>>> import numpy as np
>>> import numpy.linalg as la
>>> np.set_printoptions(suppress=True, linewidth=120)
>>> def rnd(a):
...     return np.round(a, 1) + 0
... 
>>> rng = np.random.default_rng(83917)
>>> W0 = rng.normal(size=(38, 8)) + 10 * np.array([3, -1, -2, 0, 2, -2, -2, 0])
>>> print(rnd(W0))
[[ 30.9  -9.5 -19.5   1.4  19.2 -20.5 -20.2  -1.9]
 [ 31.9  -9.3 -20.4   0.6  18.8 -19.1 -20.    0.4]
 [ 29.9  -9.4 -20.   -1.9  19.6 -21.  -19.9   1.4]
 [ 30.  -11.  -20.4   0.3  18.9 -18.3 -20.9  -0.2]
 [ 30.2  -9.1 -20.5   0.8  20.  -19.3 -18.5  -1.1]
 [ 30.4  -8.3 -19.3   0.3  21.  -20.  -20.8   0.9]
 [ 29.5  -8.5 -19.   -1.5  20.  -19.6 -18.2   1. ]
 [ 30.5 -10.5 -20.7   1.1  21.1 -19.7 -18.   -0.8]
 [ 28.8  -9.4 -20.1  -0.4  21.1 -20.7 -19.5  -0.5]
 [ 30.3  -9.6 -20.9  -0.4  22.3 -18.9 -20.8   0.9]
 [ 30.7 -10.3 -18.7   1.1  20.8 -22.1 -22.7   1.5]
 [ 30.8  -9.5 -21.5  -1.4  17.8 -21.  -17.    1. ]
 [ 31.1  -9.3 -19.    0.8  20.  -19.3 -19.3  -0.1]
 [ 31.1  -9.9 -19.3  -1.2  17.7 -20.7 -20.7   1.3]
 [ 30.6  -9.8 -19.   -0.4  21.9 -19.6 -20.2  -0.5]
 [ 29.9  -8.1 -19.4   0.5  20.2 -19.7 -18.4  -0.4]
 [ 29.8  -9.3 -21.8  -0.6  18.5 -19.1 -19.5   0.5]
 [ 31.2 -10.3 -19.7   1.6  18.7 -19.7 -19.4   1.8]
 [ 30.3 -10.6 -21.1  -0.3  21.2 -21.5 -19.9   0.7]
 [ 29.1  -9.8 -19.3  -1.   18.6 -21.6 -19.5   1.3]
 [ 30.2  -8.9 -20.5  -2.3  21.4 -19.7 -20.9  -0.2]
 [ 31.7  -8.9 -22.5   0.1  21.3 -20.3 -20.2  -0.5]
 [ 27.6  -8.9 -20.9   0.3  20.  -18.7 -20.9   1.5]
 [ 30.5  -9.4 -19.5  -0.6  19.4 -20.1 -19.5  -1.6]
 [ 30.3  -9.1 -20.    1.3  22.  -21.1 -19.6  -0.8]
 [ 30.7 -10.9 -21.3   0.2  18.9 -20.7 -19.8   0.4]
 [ 29.   -9.2 -20.7   0.5  20.  -19.1 -20.4  -1.1]
 [ 27.8  -9.9 -20.8   1.6  18.9 -19.3 -19.5   0.2]
 [ 31.   -8.8 -19.9   1.1  20.4 -19.4 -20.   -0.6]
 [ 32.   -7.8 -19.3   0.5  20.1 -18.9 -21.1   1.7]
 [ 29.4 -10.3 -19.9   0.9  20.6 -18.  -21.4  -0.6]
 [ 31.   -9.1 -20.    0.5  20.2 -19.9 -20.1   0.3]
 [ 29.2  -8.7 -19.2   0.   17.9 -20.8 -18.8   0.2]
 [ 31.4 -10.9 -21.2   0.5  20.4 -21.3 -18.1   1. ]
 [ 29.5  -9.  -21.3  -1.   20.4 -20.6 -21.7  -0.1]
 [ 30.1 -10.5 -19.4   1.7  20.2 -21.2 -20.6  -0.6]
 [ 30.5  -9.8 -19.8   0.3  18.7 -19.9 -18.4   0.4]
 [ 29.8 -10.2 -18.4  -0.2  20.1 -21.7 -19.4  -0.1]]
>>> Ac = (W0 - W0.mean(axis=0)) / W0.std(axis=0)
>>> print(rnd(Ac.std(axis=0)))
[1. 1. 1. 1. 1. 1. 1. 1.]
>>> np.argwhere(np.abs(Ac) > 2)
array([[ 0,  7],
       [ 2,  3],
       [ 9,  4],
       [10,  5],
       [10,  6],
       [11,  6],
       [20,  3],
       [21,  2],
       [22,  0],
       [27,  0],
       [29,  1],
       [30,  5]])
>>> beta = la.lstsq(np.delete(Ac, 0, axis=1), Ac[:, 0])[0]
>>> rnd(beta)
array([ 0. ,  0. ,  0.2,  0.1, -0.1,  0.1,  0.1])
